$ python3 -q
>>> import numpy as np
>>> from numpy import linalg as LA
>>> np.set_printoptions(precision=3, suppress=True, linewidth=100, floatmode="fixed")
>>> F = np.loadtxt("arr.csv", delimiter=",")
>>> F
array([[ 0.996, -0.022, -0.007,  0.035, -0.013, -0.031, -0.004, -0.029],
       [-0.022,  0.762,  0.050,  0.036, -0.108, -0.365, -0.161, -0.079],
       [-0.007,  0.050,  0.918,  0.196,  0.002,  0.095,  0.099, -0.123],
       [ 0.035,  0.036,  0.196,  0.412,  0.075,  0.003, -0.163,  0.411],
       [-0.013, -0.108,  0.002,  0.075,  0.945, -0.161, -0.055, -0.076],
       [-0.031, -0.365,  0.095,  0.003, -0.161,  0.436, -0.264, -0.086],
       [-0.004, -0.161,  0.099, -0.163, -0.055, -0.264,  0.830,  0.075],
       [-0.029, -0.079, -0.123,  0.411, -0.076, -0.086,  0.075,  0.700]])
>>> LA.cond(F) > 100
np.True_
>>> np.argsort(-LA.norm(F, axis=0).round(6), kind="stable")[:3]
array([0, 4, 2])
>>> Uu, sigma, vt = LA.svd(F)
>>> vecs = vt[:(sigma > 1e-8).sum()]
>>> rng = np.random.default_rng(27)
>>> x = F[5] + 5 * F[2] + rng.integers(2) * np.eye(8)[5]
>>> x
array([-0.064, -0.115,  4.686,  0.985, -0.149,  0.909,  0.233, -0.701])
>>> print(round(float(LA.norm(x - vecs.T @ vecs @ x)), 3))
0.0
>>> print(vecs.T @ vecs)
[[ 0.996 -0.022 -0.007  0.035 -0.013 -0.031 -0.004 -0.029]
 [-0.022  0.762  0.050  0.036 -0.108 -0.365 -0.161 -0.079]
 [-0.007  0.050  0.918  0.196  0.002  0.095  0.099 -0.123]
 [ 0.035  0.036  0.196  0.412  0.075  0.003 -0.163  0.411]
 [-0.013 -0.108  0.002  0.075  0.945 -0.161 -0.055 -0.076]
 [-0.031 -0.365  0.095  0.003 -0.161  0.436 -0.264 -0.086]
 [-0.004 -0.161  0.099 -0.163 -0.055 -0.264  0.830  0.075]
 [-0.029 -0.079 -0.123  0.411 -0.076 -0.086  0.075  0.700]]
>>> t = rng.uniform(0, 2 * np.pi, 14)
>>> Q, _ = LA.qr(np.array([[1.0, 1.1],
...     [-1.6, -1.0],
...     [-0.4, 0.9],
...     [0.7, 0.5],
...     [-2.3, -0.4],
...     [-0.1, -0.3]]))
>>> data = 5 * np.c_[np.cos(t), np.sin(t)] @ Q.T
>>> data
array([[ 2.897, -2.236,  3.071,  1.176,  0.061, -0.889],
       [ 0.523,  0.961,  2.961, -0.272,  3.835, -0.502],
       [ 2.924, -2.347,  2.942,  1.218, -0.190, -0.875],
       [-2.502,  2.912, -0.923, -1.364,  2.696,  0.523],
       [-2.783,  1.928, -3.339, -1.051, -0.676,  0.910],
       [-1.463,  2.505,  0.874, -1.083,  3.825,  0.105],
       [ 1.822, -0.443,  3.631,  0.397,  2.739, -0.800],
       [ 2.803, -1.975,  3.305,  1.070,  0.589, -0.908],
       [-2.376,  2.895, -0.649, -1.341,  2.923,  0.464],
       [ 2.734, -2.889,  1.526,  1.386, -2.125, -0.645],
       [ 1.563, -0.131,  3.554,  0.252,  3.047, -0.749],
       [-2.927,  2.680, -2.362, -1.337,  1.118,  0.794],
       [-2.708,  2.897, -1.449, -1.386,  2.203,  0.630],
       [ 2.848, -2.088,  3.214,  1.117,  0.369, -0.902]])
>>> Uu, sigma, vt = LA.svd(data)
>>> sigma.round(3) + 0
array([15.571, 10.371,  0.000,  0.000,  0.000,  0.000])
>>> np.argmax(sigma[:-1] / (sigma[1:] + 1e-6)) + 1
np.int64(2)
>>> Y = Uu[:, :2] @ np.diag(sigma[:2]) @ vt[:2]
>>> np.round(np.abs(data - Y).max(), 3)
np.float64(0.0)
>>> print(LA.matrix_rank(data, rtol=0.05))
2
